$ python3 -q
>>> import numpy as np
>>> import numpy.linalg as la
>>> np.set_printoptions(suppress=True, linewidth=120)
>>> def rnd(a):
...     return np.round(a, 3) + 0
... 
>>> rng = np.random.default_rng(6932)
>>> feats = rng.normal(size=(26, 3))
>>> feats = 20 * feats / la.norm(feats, axis=1, keepdims=True)
>>> rnd(feats)
array([[ -4.094, -17.178,  -9.389],
       [ 16.63 ,  -1.279,  11.037],
       [ 18.079,  -8.552,  -0.013],
       [ -5.902, -19.088,  -0.912],
       [ -7.756,  -2.049, -18.321],
       [-11.667, -12.255, -10.663],
       [ 15.039,   8.353, -10.201],
       [ -5.164,  18.469,  -5.677],
       [ -4.798, -17.866,   7.601],
       [ 10.637, -13.796,   9.825],
       [ -2.536,  17.502,   9.34 ],
       [ 19.622,  -1.106,  -3.708],
       [ 11.859,  15.888,   2.634],
       [ -4.718,   9.713,  16.834],
       [ -4.946,  -0.917, -19.357],
       [  3.345, -16.348,  11.025],
       [ -7.692,  -1.585,  18.393],
       [-17.862,   4.979,   7.494],
       [ -3.022, -11.039,  16.402],
       [  0.187, -10.407, -17.078],
       [-17.695,  -8.499,  -3.826],
       [  0.223, -18.15 ,   8.399],
       [-17.504,   0.508,  -9.663],
       [  9.859,  13.694, -10.736],
       [ -8.429, -17.918,   2.813],
       [ -6.971,  10.409,  15.59 ]])
>>> C = feats[[21, 11]].astype(float)
>>> for _ in range(7):
...     idx = la.norm(feats[:, None] - C, axis=-1).argmin(axis=1)
...     C = np.array([feats[idx == j].mean(axis=0) for j in range(2)])
... 
>>> idx
array([0, 1, 1, 0, 1, 0, 1, 1, 0, 0, 1, 1, 1, 0, 1, 0, 0, 0, 0, 1, 0, 0, 0, 1, 0, 0])
>>> print(rnd(C[1] - C[0]))
[ 12.853  13.05  -10.972]
>>> u = np.array([3, 1])
>>> r1 = np.array([1, 7])
>>> E = np.outer(u, r1)
>>> E
array([[ 3, 21],
       [ 1,  7]])
>>> left, sv, Vh = la.svd(E)
>>> np.argmax(sv[:-1] / (sv[1:] + 1e-6)) + 1
np.int64(1)
>>> M2 = left[:, :1] @ np.diag(sv[:1]) @ Vh[:1]
>>> la.matrix_rank(M2)
np.int64(1)
>>> rnd(np.abs(E - M2).max())
np.float64(0.0)
>>> rnd(la.norm(E - M2) / la.norm(E))
np.float64(0.0)
>>> E @ E
array([[ 30, 210],
       [ 10,  70]])
>>> np.allclose(E, E.T)
False
>>> np.trace(E)
np.int64(10)
>>> (E + E.T) / 2
array([[ 3., 11.],
       [11.,  7.]])
>>> X = np.loadtxt("block9.csv", delimiter=",")
>>> X
array([[-2., -1.,  0.,  1.],
       [ 2.,  3.,  4.,  5.]])
>>> T = np.stack([X, 5 * X, X[::-1]])
>>> (T @ X.T).shape
(3, 2, 2)
>>> la.matrix_rank(T)
array([2, 2, 2])
>>> T.shape
(3, 2, 4)
>>> np.einsum("bij,cij->bc", T, T)
array([[  60.,  300.,   -4.],
       [ 300., 1500.,  -20.],
       [  -4.,  -20.,   60.]])
>>> u = np.array([0, 0, 1])
>>> np.cross(X[0, :3], X[1, :3])
array([-4.,  8., -4.])
>>> X.reshape(-1, 2)
array([[-2., -1.],
       [ 0.,  1.],
       [ 2.,  3.],
       [ 4.,  5.]])
>>> X.reshape(2, 5)
Traceback (most recent call last):
  File "<python-input-36>", line 1, in <module>
    X.reshape(2, 5)
    ~~~~~~~~~^^^^^^
ValueError: cannot reshape array of size 8 into shape (2,5)
>>> print(X.reshape(2, -1))
[[-2. -1.  0.  1.]
 [ 2.  3.  4.  5.]]
>>> T = X.reshape(2, 2, -1)
>>> np.swapaxes(T, 1, 2)[1]
array([[2., 4.],
       [3., 5.]])
>>> T[:, 0]
array([[-2., -1.],
       [ 2.,  3.]])
>>> W0 = np.load("dump.npy")
>>> W0
array([[30.009,  5.013, 14.979, 15.031],
       [-2.996,  0.007, -0.977, -1.025],
       [-9.002, -2.02 , -4.969, -4.976],
       [ 0.003,  1.995,  2.013,  1.99 ]])
>>> P = np.triu(np.array([[-1, 3, 2, -6], [1, -8, -3, -6], [-8, -3, -4, 6], [1, 7, 9, 2]]), 1) + np.eye(4)
>>> M2 = P @ W0 @ la.inv(P)
>>> print(rnd(np.trace(M2)), np.trace(W0))
27.037 27.037
>>> rnd(la.det(M2))
np.float64(0.101)
>>> la.matrix_rank(M2)
np.int64(4)
>>> vec = np.array([-3, 5, -5, 4])
>>> a = np.maximum(W0 @ vec, 0)
>>> print(rnd(W0.T @ a))
[-226.028  -28.38  -102.316 -103.12 ]
>>> W0 * (a > 1e-9)[:, None]
array([[ 0.   ,  0.   ,  0.   ,  0.   ],
       [-2.996,  0.007, -0.977, -1.025],
       [-9.002, -2.02 , -4.969, -4.976],
       [ 0.003,  1.995,  2.013,  1.99 ]])
>>> np.flatnonzero(a > 1e-9)
array([1, 2, 3])
>>> rnd(np.tanh(W0 @ vec))
array([-1.,  1.,  1.,  1.])
>>> left, sv, Vh = la.svd(E)
>>> V = Vh[:(sv > 1e-8).sum()]
>>> vec = E[1] + -3 * E[0] + rng.integers(2) * np.eye(2)[0]
>>> vec
array([ -8., -56.])
>>> rnd(np.diag(V.T @ V))
array([0.02, 0.98])
>>> rnd(la.norm(vec - V.T @ V @ vec))
np.float64(0.0)
>>> J = np.array([[-0.6, 0.1, 1.0],
...     [-0.3, 1.0, -0.3],
...     [3.3, -1.0, -0.7],
...     [-0.1, -3.1, 0.7],
...     [-0.3, -2.0, -0.5],
...     [-0.6, -1.0, 0.3],
...     [-0.9, 0.3, -1.4],
...     [0.6, 0.6, -1.2],
...     [1.0, 0.6, -0.4],
...     [-0.2, 2.1, 1.3],
...     [1.1, 1.1, -0.4],
...     [-1.1, 0.2, 0.3],
...     [0.5, 1.3, -0.9],
...     [0.1, -2.3, 0.0],
...     [-0.3, 1.3, 0.8]])
>>> J[8] *= 5
>>> J
array([[-0.6,  0.1,  1. ],
       [-0.3,  1. , -0.3],
       [ 3.3, -1. , -0.7],
       [-0.1, -3.1,  0.7],
       [-0.3, -2. , -0.5],
       [-0.6, -1. ,  0.3],
       [-0.9,  0.3, -1.4],
       [ 0.6,  0.6, -1.2],
       [ 5. ,  3. , -2. ],
       [-0.2,  2.1,  1.3],
       [ 1.1,  1.1, -0.4],
       [-1.1,  0.2,  0.3],
       [ 0.5,  1.3, -0.9],
       [ 0.1, -2.3,  0. ],
       [-0.3,  1.3,  0.8]])
>>> M2 = np.array([[0, 1], [-2, -3], [0, 0], [-1, -3]])
>>> rnd(M2.T @ W0.T)
array([[-25.057,   1.011,   9.016,  -5.98 ],
       [-30.123,   0.058,  11.986, -11.952]])
>>> rnd(W0 @ M2)
array([[-25.057, -30.123],
       [  1.011,   0.058],
       [  9.016,  11.986],
       [ -5.98 , -11.952]])
>>> rnd(np.einsum("ik,kj->ij", W0, M2))
array([[-25.057, -30.123],
       [  1.011,   0.058],
       [  9.016,  11.986],
       [ -5.98 , -11.952]])
>>> M2 @ W0
Traceback (most recent call last):
  File "<python-input-67>", line 1, in <module>
    M2 @ W0
    ~~~^~~~
ValueError: matmul: Input operand 1 has a mismatch in its core dimension 0, with gufunc signature (n?,k),(k,m?)->(n?,m?) (size 4 is different from 2)
>>> la.norm(J, axis=1).argmax()
np.int64(8)
>>> rnd(la.norm(J, axis=0))
array([6.386, 6.356, 3.633])
>>> rnd(J[14] @ J[12])
np.float64(0.82)
>>> rnd(la.norm(J[14], 1)), rnd(la.norm(J[14], np.inf))
(np.float64(2.4), np.float64(1.3))
>>> rnd(la.norm(J, "nuc"))
np.float64(15.689)
>>> mat = np.minimum.outer(np.arange(1, 3), np.arange(1, 3)) * 5
>>> mat
array([[ 5,  5],
       [ 5, 10]])
>>> w, V = la.eigh(mat)
>>> np.abs(V[:, -1]).round(6).argmax()
np.int64(1)
>>> (w > 1e-8).sum(), (w < -1e-8).sum()
(np.int64(2), np.int64(0))
>>> print(rnd(V.T @ V))
[[1. 0.]
 [0. 1.]]
>>> print(rnd(V @ np.diag(w) @ V.T))
[[ 5.  5.]
 [ 5. 10.]]
>>> np.unique(w.round(6) + 0, return_counts=True)[1]
array([1, 1])
